$ ipython --no-banner

In [1]: import numpy as np

In [2]: np.set_printoptions(precision=1, suppress=True, linewidth=120, floatmode="fixed")

In [3]: f = np.array([-7, -6, 2, 4])

In [4]: K = 3 * np.eye(4) + np.outer(f, f)

In [5]: K
Out[5]: 
array([[ 52.0,  42.0, -14.0, -28.0],
       [ 42.0,  39.0, -12.0, -24.0],
       [-14.0, -12.0,   7.0,   8.0],
       [-28.0, -24.0,   8.0,  19.0]])

In [6]: out = K / np.sqrt((K ** 2).mean(axis=1, keepdims=True))

In [7]: K - K.mean(axis=1, keepdims=True)
Out[7]: 
array([[ 39.0,  29.0, -27.0, -41.0],
       [ 30.8,  27.8, -23.2, -35.2],
       [-11.2,  -9.2,   9.8,  10.8],
       [-21.8, -17.8,  14.2,  25.2]])

In [8]: vec = np.ones(4)

In [9]: for _ in range(3):
   ...:     vec = K @ vec
   ...:     vec /= np.linalg.norm(vec)
   ...:     print(round(vec @ K @ vec, 1))
   ...: 
107.4
108.0
108.0

In [10]: vec
Out[10]: array([ 0.7,  0.6, -0.2, -0.4])

In [11]: W0 = np.array([[29, -2, -2, 2, -2],
    ...:     [1, 30, 2, 2, 0],
    ...:     [-2, -2, 1, 1, -1],
    ...:     [-2, 2, 0, -1, 2],
    ...:     [0, -1, 2, 1, 29]])

In [12]: W0
Out[12]: 
array([[29, -2, -2,  2, -2],
       [ 1, 30,  2,  2,  0],
       [-2, -2,  1,  1, -1],
       [-2,  2,  0, -1,  2],
       [ 0, -1,  2,  1, 29]])

In [13]: left, sigma, vt = np.linalg.svd(W0)

In [14]: np.argmax(sigma[:-1] / (sigma[1:] + 1e-6)) + 1
Out[14]: np.int64(3)

In [15]: out = left[:, :3] @ np.diag(sigma[:3]) @ vt[:3]

In [16]: np.linalg.matrix_rank(W0, rtol=0.05)
Out[16]: np.int64(4)

In [17]: np.linalg.matrix_rank(out)
Out[17]: np.int64(3)

In [18]: round(np.linalg.norm(W0 - out) / np.linalg.norm(W0), 1)
Out[18]: np.float64(0.0)

In [19]: out.round(1) + 0
Out[19]: 
array([[29.0, -2.0, -2.0,  2.0, -2.0],
       [ 1.0, 30.0,  1.9,  1.9,  0.0],
       [-2.0, -1.9, -0.1, -0.3, -0.9],
       [-2.1,  1.9,  0.4,  0.0,  1.9],
       [ 0.0, -1.0,  1.9,  0.9, 29.0]])

In [20]: np.round(np.abs(np.linalg.svd(W0)[2][-1]), 1) + 0
Out[20]: array([0.1, 0.0, 0.8, 0.6, 0.0])

In [21]: round(np.log10(np.linalg.cond(W0)))
Out[21]: 2

In [22]: np.argsort(-np.linalg.norm(W0, axis=0).round(6), kind="stable")[:3]
Out[22]: array([1, 0, 4])

In [23]: F = np.load("out7.npy")

In [24]: F
Out[24]: 
array([[-2.0,  1.0,  0.0],
       [-2.0,  1.0,  0.0],
       [ 0.0,  0.0,  0.0]])

In [25]: proj = np.triu(np.array([[1, 2, -2], [0, -2, 0], [-2, 1, -1]]), 1) + np.eye(3)

In [26]: out = proj @ F @ np.linalg.inv(proj)

In [27]: proj @ F - F @ proj
Out[27]: 
array([[-4.0,  6.0, -4.0],
       [ 0.0,  4.0, -4.0],
       [ 0.0,  0.0,  0.0]])

In [28]: np.trace(out), np.trace(F)
Out[28]: (np.float64(-1.0), np.float64(-1.0))

In [29]: out
Out[29]: 
array([[ -6.0,  15.0, -12.0],
       [ -2.0,   5.0,  -4.0],
       [  0.0,   0.0,   0.0]])

In [30]: np.round(np.poly(out), 1) + 0
Out[30]: array([1.0, 1.0, 0.0, 0.0])

In [31]: np.round(np.linalg.det(out), 1)
Out[31]: np.float64(0.0)

In [32]: J = np.array([[4, 4, 4, 4, 4, 4, 4],
    ...:     [4, 8, 8, 8, 8, 8, 8],
    ...:     [4, 8, 12, 12, 12, 12, 12],
    ...:     [4, 8, 12, 16, 16, 16, 16],
    ...:     [4, 8, 12, 16, 20, 20, 20],
    ...:     [4, 8, 12, 16, 20, 24, 24],
    ...:     [4, 8, 12, 16, 20, 24, 28]])

In [33]: np.sort(np.abs(np.linalg.eigvals(J)))
Out[33]: array([ 1.0,  1.2,  1.5,  2.2,  4.0, 10.5, 91.5])

In [34]: np.linalg.matrix_power(J, 2)
Out[34]: 
array([[ 112,  208,  288,  352,  400,  432,  448],
       [ 208,  400,  560,  688,  784,  848,  880],
       [ 288,  560,  800,  992, 1136, 1232, 1280],
       [ 352,  688,  992, 1248, 1440, 1568, 1632],
       [ 400,  784, 1136, 1440, 1680, 1840, 1920],
       [ 432,  848, 1232, 1568, 1840, 2032, 2128],
       [ 448,  880, 1280, 1632, 1920, 2128, 2240]])

In [35]: (J + J.T) / 2
Out[35]: 
array([[ 4.0,  4.0,  4.0,  4.0,  4.0,  4.0,  4.0],
       [ 4.0,  8.0,  8.0,  8.0,  8.0,  8.0,  8.0],
       [ 4.0,  8.0, 12.0, 12.0, 12.0, 12.0, 12.0],
       [ 4.0,  8.0, 12.0, 16.0, 16.0, 16.0, 16.0],
       [ 4.0,  8.0, 12.0, 16.0, 20.0, 20.0, 20.0],
       [ 4.0,  8.0, 12.0, 16.0, 20.0, 24.0, 24.0],
       [ 4.0,  8.0, 12.0, 16.0, 20.0, 24.0, 28.0]])

In [36]: round(np.linalg.det(J), 1)
Out[36]: np.float64(16384.0)

In [37]: np.allclose(J, J.T)
Out[37]: True

In [38]: np.allclose(J @ J.T, J.T @ J)
Out[38]: True

In [39]: f = np.array([2, 4, 4])

In [40]: np.correlate(J[4], J[5], "full")
Out[40]: array([  96,  288,  560,  896, 1280, 1600, 1840, 1520, 1136,  784,  480,  240,   80])

In [41]: np.cross(J[4, :3], J[5, :3])
Out[41]: array([0, 0, 0])

In [42]: np.array([np.convolve(row, f, "same") for row in J])
Out[42]: 
array([[ 24,  40,  40,  40,  40,  40,  32],
       [ 32,  64,  80,  80,  80,  80,  64],
       [ 32,  72, 104, 120, 120, 120,  96],
       [ 32,  72, 112, 144, 160, 160, 128],
       [ 32,  72, 112, 152, 184, 200, 160],
       [ 32,  72, 112, 152, 192, 224, 192],
       [ 32,  72, 112, 152, 192, 232, 208]])

In [43]: np.convolve(J[4], f)
Out[43]: array([  8,  32,  72, 112, 152, 184, 200, 160,  80])

In [44]: W1 = np.array([[4, 3, 2, 5, 3, 2],
    ...:     [1, 4, 2, 0, 4, 4],
    ...:     [4, 2, 3, 2, 2, 5],
    ...:     [5, 5, 5, 0, 0, 2],
    ...:     [3, 3, 3, 3, 0, 0],
    ...:     [4, 3, 3, 2, 2, 3],
    ...:     [3, 1, 4, 0, 0, 3]])

In [45]: beta = np.array([0, 0, -5, 3, 5, 1])

In [46]: H = np.maximum(J @ W1 + beta, 0)

In [47]: np.linalg.matrix_rank(H)
Out[47]: np.int64(6)

In [48]: (H > 0).astype(int)
Out[48]: 
array([[1, 1, 1, 1, 1, 1],
       [1, 1, 1, 1, 1, 1],
       [1, 1, 1, 1, 1, 1],
       [1, 1, 1, 1, 1, 1],
       [1, 1, 1, 1, 1, 1],
       [1, 1, 1, 1, 1, 1],
       [1, 1, 1, 1, 1, 1]])

In [49]: cent = np.array([[1, 7, 7], [7, 0, 4], [2, 1, 4], [3, 7, 9], [5, 6, 2], [6, 9, 8]])

In [50]: (H @ cent).round(6).argmax(axis=1)
Out[50]: array([2, 2, 2, 2, 2, 2, 2])

In [51]: H @ cent
Out[51]: 
array([[1710, 2099, 2513],
       [3106, 3739, 4541],
       [4194, 5103, 6285],
       [5002, 6059, 7589],
       [5562, 6783, 8529],
       [5966, 7327, 9181],
       [6110, 7535, 9441]])

In [52]: W1 @ cent
Out[52]: 
array([[ 71, 101, 115],
       [ 77,  69,  71],
       [ 70, 102, 110],
       [ 62,  58,  91],
       [ 39,  45,  72],
       [ 65,  84,  98],
       [ 36,  52,  65]])

In [53]: out = np.array([[1, 0], [0, -3]])

In [54]: cent = np.array([[3, 2, 1], [3, 2, 2], [1, 0, 1]])

In [55]: X = np.block([[out, np.array([[0, -3, 3], [-3, 0, 3]])], [np.zeros((3, 2)), cent]])

In [56]: X
Out[56]: 
array([[ 1.0,  0.0,  0.0, -3.0,  3.0],
       [ 0.0, -3.0, -3.0,  0.0,  3.0],
       [ 0.0,  0.0,  3.0,  2.0,  1.0],
       [ 0.0,  0.0,  3.0,  2.0,  2.0],
       [ 0.0,  0.0,  1.0,  0.0,  1.0]])

In [57]: np.kron(np.eye(2, dtype=int), X)
Out[57]: 
array([[ 1.0,  0.0,  0.0, -3.0,  3.0,  0.0,  0.0,  0.0, -0.0,  0.0],
       [ 0.0, -3.0, -3.0,  0.0,  3.0,  0.0, -0.0, -0.0,  0.0,  0.0],
       [ 0.0,  0.0,  3.0,  2.0,  1.0,  0.0,  0.0,  0.0,  0.0,  0.0],
       [ 0.0,  0.0,  3.0,  2.0,  2.0,  0.0,  0.0,  0.0,  0.0,  0.0],
       [ 0.0,  0.0,  1.0,  0.0,  1.0,  0.0,  0.0,  0.0,  0.0,  0.0],
       [ 0.0,  0.0,  0.0, -0.0,  0.0,  1.0,  0.0,  0.0, -3.0,  3.0],
       [ 0.0, -0.0, -0.0,  0.0,  0.0,  0.0, -3.0, -3.0,  0.0,  3.0],
       [ 0.0,  0.0,  0.0,  0.0,  0.0,  0.0,  0.0,  3.0,  2.0,  1.0],
       [ 0.0,  0.0,  0.0,  0.0,  0.0,  0.0,  0.0,  3.0,  2.0,  2.0],
       [ 0.0,  0.0,  0.0,  0.0,  0.0,  0.0,  0.0,  1.0,  0.0,  1.0]])

In [58]: round(np.linalg.det(X[::-1]), 1)
Out[58]: np.float64(-6.0)

In [59]: np.linalg.eigvals(X)
Out[59]: array([ 1.0+0.0j, -3.0+0.0j,  5.3+0.0j,  0.3+0.5j,  0.3-0.5j])

In [60]: round(float(np.linalg.det(X.T)), 1)
Out[60]: -6.0

In [61]: round(np.linalg.det(2 * X), 1), np.round(np.linalg.det(X), 1)
Out[61]: (np.float64(-192.0), np.float64(-6.0))
